% ipython --no-banner

In [1]: import numpy as np

In [2]: np.set_printoptions(precision=1, suppress=True, linewidth=160)

In [3]: def rd(a):
   ...:     return np.round(a, 1) + 0
   ...: 

In [4]: J = np.load("mat.npy")

In [5]: J
Out[5]: 
array([[-5, -3],
       [-1,  1],
       [-1,  1],
       [ 4,  6],
       [ 0,  2],
       [-9, -7],
       [ 4,  6]])

In [6]: hat = J @ np.linalg.solve(J.T @ J, J.T)

In [7]: np.allclose(hat @ hat, hat)
Out[7]: True

In [8]: rd(hat)
Out[8]: 
array([[ 0.3,  0.1,  0.1,  0. ,  0.1,  0.4,  0. ],
       [ 0.1,  0.1,  0.1,  0.1,  0.1,  0.1,  0.1],
       [ 0.1,  0.1,  0.1,  0.1,  0.1,  0.1,  0.1],
       [ 0. ,  0.1,  0.1,  0.3,  0.2, -0.2,  0.3],
       [ 0.1,  0.1,  0.1,  0.2,  0.2,  0.1,  0.2],
       [ 0.4,  0.1,  0.1, -0.2,  0.1,  0.6, -0.2],
       [ 0. ,  0.1,  0.1,  0.3,  0.2, -0.2,  0.3]])

In [9]: rd((np.eye(7) - hat) @ J)
Out[9]: 
array([[0., 0.],
       [0., 0.],
       [0., 0.],
       [0., 0.],
       [0., 0.],
       [0., 0.],
       [0., 0.]])

In [10]: np.linalg.matrix_rank(np.eye(7) - hat)
Out[10]: np.int64(5)

In [11]: np.trace(hat)
Out[11]: np.float64(2.0)

In [12]: left, s, vt = np.linalg.svd(J, full_matrices=False)

In [13]: rd(np.cumsum(s ** 2) / np.sum(s ** 2))
Out[13]: array([0.9, 1. ])

In [14]: rd(np.sqrt((s ** 2).sum())), rd(np.linalg.norm(J))
Out[14]: (np.float64(16.6), np.float64(16.6))

In [15]: rd(vt @ vt.T)
Out[15]: 
array([[1., 0.],
       [0., 1.]])

In [16]: rd(left.T @ J @ vt.T)
Out[16]: 
array([[16.2,  0. ],
       [ 0. ,  3.7]])

In [17]: rd(s / s[0])
Out[17]: array([1. , 0.2])

In [18]: rd(left.T @ left)
Out[18]: 
array([[1., 0.],
       [0., 1.]])

In [19]: np.allclose(left * s @ vt, J)
Out[19]: True

In [20]: rd(s)
Out[20]: array([16.2,  3.7])

In [21]: rd(np.abs(vt[0]))
Out[21]: array([0.7, 0.7])

In [22]: x = np.array([-1, -4])

In [23]: rhs = J @ x

In [24]: rd(np.linalg.lstsq(J, rhs)[0])
Out[24]: array([-1., -4.])

In [25]: rd(np.linalg.solve(J.T @ J, J.T @ rhs))
Out[25]: array([-1., -4.])

In [26]: rng = np.random.default_rng(4242)

In [27]: rhs = rhs + 0.3 * rng.normal(size=7)

In [28]: rd(rhs)
Out[28]: array([ 17.1,  -3. ,  -4. , -28.3,  -8.3,  37.1, -27.8])

In [29]: b, *_ = np.linalg.lstsq(J, rhs)

In [30]: [round(float(np.linalg.norm(np.linalg.solve(J.T @ J + lam * np.eye(2), J.T @ rhs))), 2) for lam in (0, 1, 10, 100)]
Out[30]: [4.2, 4.1, 3.65, 2.57]

In [31]: F = np.load("layer15.npy")

In [32]: F
Out[32]: 
array([[5., 1., 1.],
       [1., 5., 1.],
       [1., 1., 5.]])

In [33]: # symmetric, so the eigenvalues are real

In [34]: out = np.array([[-2, 0, 1], [2, -2, 2], [1, 0, 2]])

In [35]: np.einsum("ik,kj->ij", F, out)
Out[35]: 
array([[ -7.,  -2.,   9.],
       [  9., -10.,  13.],
       [  5.,  -2.,  13.]])

In [36]: F @ out
Out[36]: 
array([[ -7.,  -2.,   9.],
       [  9., -10.,  13.],
       [  5.,  -2.,  13.]])

In [37]: np.linalg.matrix_rank(F @ out)
Out[37]: np.int64(3)

In [38]: rd(np.linalg.matrix_power(F, 3))
Out[38]: 
array([[157.,  93.,  93.],
       [ 93., 157.,  93.],
       [ 93.,  93., 157.]])

In [39]: np.trace(F)
Out[39]: np.float64(15.0)

In [40]: np.allclose(F, F.T)
Out[40]: True

In [41]: rd(np.linalg.det(F))
Out[41]: np.float64(112.0)

In [42]: feats = np.loadtxt("sample12.csv", delimiter=",")

In [43]: feats
Out[43]: 
array([[1., 0., 3., 3.],
       [0., 1., 0., 3.],
       [3., 0., 1., 0.],
       [3., 3., 0., 1.]])

In [44]: np.all(np.linalg.eigvalsh(feats) > 0)
Out[44]: np.False_

In [45]: feats @ feats
Out[45]: 
array([[19.,  9.,  6.,  6.],
       [ 9., 10.,  0.,  6.],
       [ 6.,  0., 10.,  9.],
       [ 6.,  6.,  9., 19.]])

In [46]: np.allclose(feats, feats.T)
Out[46]: True

In [47]: np.allclose(feats @ feats.T, feats.T @ feats)
Out[47]: True

In [48]: rd(np.sort(np.abs(np.linalg.eigvals(feats))))
Out[48]: array([0.9, 2.9, 3.9, 5.9])

In [49]: ang = rng.uniform(0, 2 * np.pi, 14)

In [50]: Q, _ = np.linalg.qr(np.array([[-2.5, 0.5],
    ...:     [0.0, 1.0],
    ...:     [0.2, -0.1],
    ...:     [-0.2, -1.4],
    ...:     [2.3, -0.5],
    ...:     [-1.4, 1.1]]))

In [51]: M = 20 * np.c_[np.cos(ang), np.sin(ang)] @ Q.T

In [52]: rd(M)
Out[52]: 
array([[  0.9, -10.4,   0.6,  15. ,  -0.4,  -8. ],
       [ 12.6,   2.8,  -1.2,  -3.1, -11.7,   9.3],
       [-12.7,   5.2,   0.7,  -8.4,  11.5,  -2.9],
       [ 13.4,  -3.6,  -0.9,   6.2, -12.2,   4.6],
       [ -2.7,  10.4,  -0.4, -15.2,   2.1,   7. ],
       [ 11.2,   4.7,  -1.2,  -5.9, -10.5,  10.2],
       [ 13.4,   0.8,  -1.1,   0. , -12.4,   8.1],
       [  5.9,   8.7,  -1. , -12.1,  -5.8,  10.5],
       [-13.4,   3.4,   0.9,  -6. ,  12.2,  -4.7],
       [-12.6,   5.3,   0.7,  -8.6,  11.4,  -2.7],
       [  0.7,  10.2,  -0.7, -14.7,  -1.1,   8.8],
       [ -8.4,  -7.3,   1.1,   9.8,   8.1, -10.7],
       [-12.4,   5.6,   0.7,  -9.1,  11.2,  -2.3],
       [  1.3,  10.1,  -0.7, -14.5,  -1.6,   9. ]])

In [53]: left, s, vt = np.linalg.svd(M)

In [54]: evecs = vt[:(s > 1e-8).sum()]

In [55]: x = M[4] + 3 * M[11] + rng.integers(2) * np.eye(6)[4]

In [56]: rd(x)
Out[56]: array([-28. , -11.4,   2.9,  14.2,  26.3, -25. ])

In [57]: np.allclose(evecs.T @ evecs @ x, x)
Out[57]: True

In [58]: rd(evecs.T @ evecs)
Out[58]: 
array([[ 0.5,  0. ,  0. ,  0.1, -0.4,  0.2],
       [ 0. ,  0.3,  0. , -0.4,  0. ,  0.2],
       [ 0. ,  0. ,  0. ,  0. ,  0. ,  0. ],
       [ 0.1, -0.4,  0. ,  0.6, -0.1, -0.3],
       [-0.4,  0. ,  0. , -0.1,  0.4, -0.2],
       [ 0.2,  0.2,  0. , -0.3, -0.2,  0.3]])

In [59]: np.linalg.matrix_rank(np.vstack([M, x]))
Out[59]: np.int64(2)
